>>> import numpy as np
>>> import numpy.linalg as la
>>> np.set_printoptions(precision=2, suppress=True, linewidth=120, floatmode="fixed")
>>> A2 = np.array([[9], [6], [2]])
>>> C = np.array([[1, -2, -4]])
>>> mat = A2 @ C
>>> print(mat)
[[  9 -18 -36]
 [  6 -12 -24]
 [  2  -4  -8]]
>>> rank = la.matrix_rank(mat)
>>> rank
np.int64(1)
>>> ns = la.svd(mat)[2][rank:].T
>>> print(ns @ ns.T)
[[ 0.95  0.10  0.19]
 [ 0.10  0.81 -0.38]
 [ 0.19 -0.38  0.24]]
>>> la.matrix_rank(mat.T @ mat), la.matrix_rank(mat @ mat.T)
(np.int64(1), np.int64(1))
>>> [int(la.matrix_rank(np.delete(mat, i, axis=0))) for i in range(3)]
[1, 1, 1]
>>> [int(la.matrix_rank(mat[:i])) for i in range(1, len(mat) + 1)]
[1, 1, 1]
>>> A2 = np.array([[1, 1, 0], [2, 1, 0], [-2, -2, 1]])
>>> np.vstack([mat, A2.T]).shape
(6, 3)
>>> la.matrix_rank(mat @ A2)
np.int64(1)
>>> print(np.einsum("ik,kj->ji", mat, A2))
[[ 45  30  10]
 [ 63  42  14]
 [-36 -24  -8]]
>>> la.matrix_rank(np.vstack([mat, A2.T]))
np.int64(3)
>>> J = np.load("layer19.npy")
>>> J
array([[ 2,  1, -2],
       [ 0,  0,  1],
       [ 0,  0,  1]])
>>> la.lstsq(J[:-1].T, J[-1])[2]
np.int32(2)
>>> np.round(np.trace(la.pinv(J) @ J), 2)
np.float64(2.0)
>>> np.round(J @ la.pinv(J) @ J, 2) + 0
array([[ 2.00,  1.00, -2.00],
       [ 0.00,  0.00,  1.00],
       [ 0.00,  0.00,  1.00]])
>>> rank = la.matrix_rank(J)
>>> rank
np.int64(2)
>>> ns = la.svd(J)[2][rank:].T
>>> [int(la.matrix_rank(J[:i])) for i in range(1, len(J) + 1)]
[1, 2, 2]
>>> np.round(J @ ns, 2) + 0
array([[0.00],
       [0.00],
       [0.00]])
>>> [int(la.matrix_rank(np.delete(J, i, axis=0))) for i in range(3)]
[1, 2, 2]
>>> np.allclose(J @ ns, 0)
True
>>> la.matrix_power(J - np.diag(np.diag(J)), 3)
array([[0, 0, 0],
       [0, 0, 0],
       [0, 0, 0]])
>>> [int(la.matrix_rank(la.matrix_power(J, p))) for p in range(1, 4)]
[2, 2, 2]
>>> w1 = np.array([[4, 1], [2, 0], [1, 9]])
>>> c = np.array([2, 4])
>>> act = np.maximum(J @ w1 + c, 0)
>>> act
array([[10,  0],
       [ 3, 13],
       [ 3, 13]])
>>> (act > 0).astype(int)
array([[1, 0],
       [1, 1],
       [1, 1]])
>>> C = np.array([[3, 0, 4], [2, 0, 4]])
>>> (act @ C).round(6).argmax(axis=1)
array([2, 2, 2])
>>> f = np.array([4, 4, 3])
>>> np.correlate(act[1], act[0], "full")
array([  0,  30, 130])
>>> print(np.array([np.convolve(row, f, "same") for row in act]))
[[40 40 30]
 [12 64 61]
 [12 64 61]]
>>> np.convolve(act[1], f)
array([12, 64, 61, 39])
>>> data = np.loadtxt("test14.csv", delimiter=",")
>>> data
array([[ -5.25,   3.61,   0.06],
       [  3.01,   0.46,  -1.28],
       [  9.45,  -1.81,  -1.95],
       [ -5.28,   4.92,   2.67],
       [ -1.20,   3.14,   1.56],
       [  5.44,   0.52,   0.30],
       [ -0.01,   1.00,  -2.01],
       [ -1.70,   4.02,   3.03],
       [ 20.31, -10.12, -12.05],
       [  5.73,   0.15,  -0.26],
       [ -5.33,   6.08,   4.97],
       [  2.51,  -0.81,  -4.12],
       [ -6.63,   6.87,   5.75],
       [  0.23,   1.35,  -1.16],
       [-15.26,  11.53,   9.91],
       [  3.84,  -1.50,  -4.69],
       [ -1.31,   3.01,   1.24],
       [  3.49,   0.41,  -1.09],
       [ -5.03,   7.50,   7.98],
       [ -6.60,   6.41,   4.85],
       [ -6.21,   5.23,   2.73],
       [  7.81,  -3.46,  -6.22]])
>>> z = data[:, 0] > np.median(data[:, 0])
>>> f = data[z].mean(axis=0) - data[~z].mean(axis=0)
>>> (((data - data.mean(axis=0)) @ f > 0) == z).mean()
np.float64(1.0)
>>> z.astype(int)
array([0, 1, 1, 0, 0, 1, 1, 0, 1, 1, 0, 1, 0, 1, 0, 1, 0, 1, 0, 0, 0, 1])
>>> ((data - data.mean(axis=0)) @ f > 0).astype(int)
array([0, 1, 1, 0, 0, 1, 1, 0, 1, 1, 0, 1, 0, 1, 0, 1, 0, 1, 0, 0, 0, 1])
>>> left, sigma, Vh = la.svd(data, full_matrices=False)
>>> np.abs(left[:, 0]).round(6).argmax()
np.int64(8)
>>> np.cumsum(sigma ** 2) / np.sum(sigma ** 2)
array([0.93, 0.98, 1.00])
>>> np.allclose(left * sigma @ Vh, data)
True
>>> round(np.sqrt((sigma ** 2).sum()), 2), np.round(la.norm(data), 2)
(np.float64(46.75), np.float64(46.75))
>>> round(np.trace(la.pinv(mat) @ mat), 2)
np.float64(1.0)
>>> mat @ la.pinv(mat) @ mat
array([[  9.00, -18.00, -36.00],
       [  6.00, -12.00, -24.00],
       [  2.00,  -4.00,  -8.00]])
>>> print(la.lstsq(mat[:-1].T, mat[-1])[2])
1
>>> np.allclose(mat[:-1].T @ la.lstsq(mat[:-1].T, mat[-1])[0], mat[-1])
True
>>> vec = np.array([1, 1, 3])
>>> y = data @ vec
>>> c, lr = np.zeros(3), 1 / la.norm(data, 2) ** 2
>>> for i in range(8):
...     c -= lr * data.T @ (data @ c - y)
...     if i % 2 == 0: print(i, round(la.norm(data @ c - y), 2))
... 
0 27.62
2 24.99
4 22.64
6 20.55
>>> print(round(la.cond(data), 2))
6.81
>>> F = np.array([[0.2, -0.2, 2.2],
...     [-0.7, 1.0, 0.9],
...     [-0.5, 0.0, -0.6],
...     [0.3, -0.6, -0.6],
...     [0.3, 0.4, 0.8],
...     [3.5, -4.5, -0.5],
...     [0.6, 0.7, 1.0],
...     [-1.5, 0.4, -0.6],
...     [0.0, 1.0, 1.5],
...     [0.2, 0.4, -0.9],
...     [-0.6, 1.1, -0.3],
...     [0.2, 0.3, -0.9],
...     [-0.6, -0.9, -0.8]])
>>> z = F[:, 2] > np.median(F[:, 2])
>>> f = F[z].mean(axis=0) - F[~z].mean(axis=0)
>>> np.argsort(-np.abs(f).round(6), kind="stable")
array([2, 1, 0])
>>> f
array([-0.26,  1.37,  1.72])
>>> ((F - F.mean(axis=0)) @ f > 0).astype(int)
array([1, 1, 0, 0, 1, 0, 1, 0, 1, 0, 1, 0, 0])
>>> (((F - F.mean(axis=0)) @ f > 0) == z).mean()
np.float64(1.0)
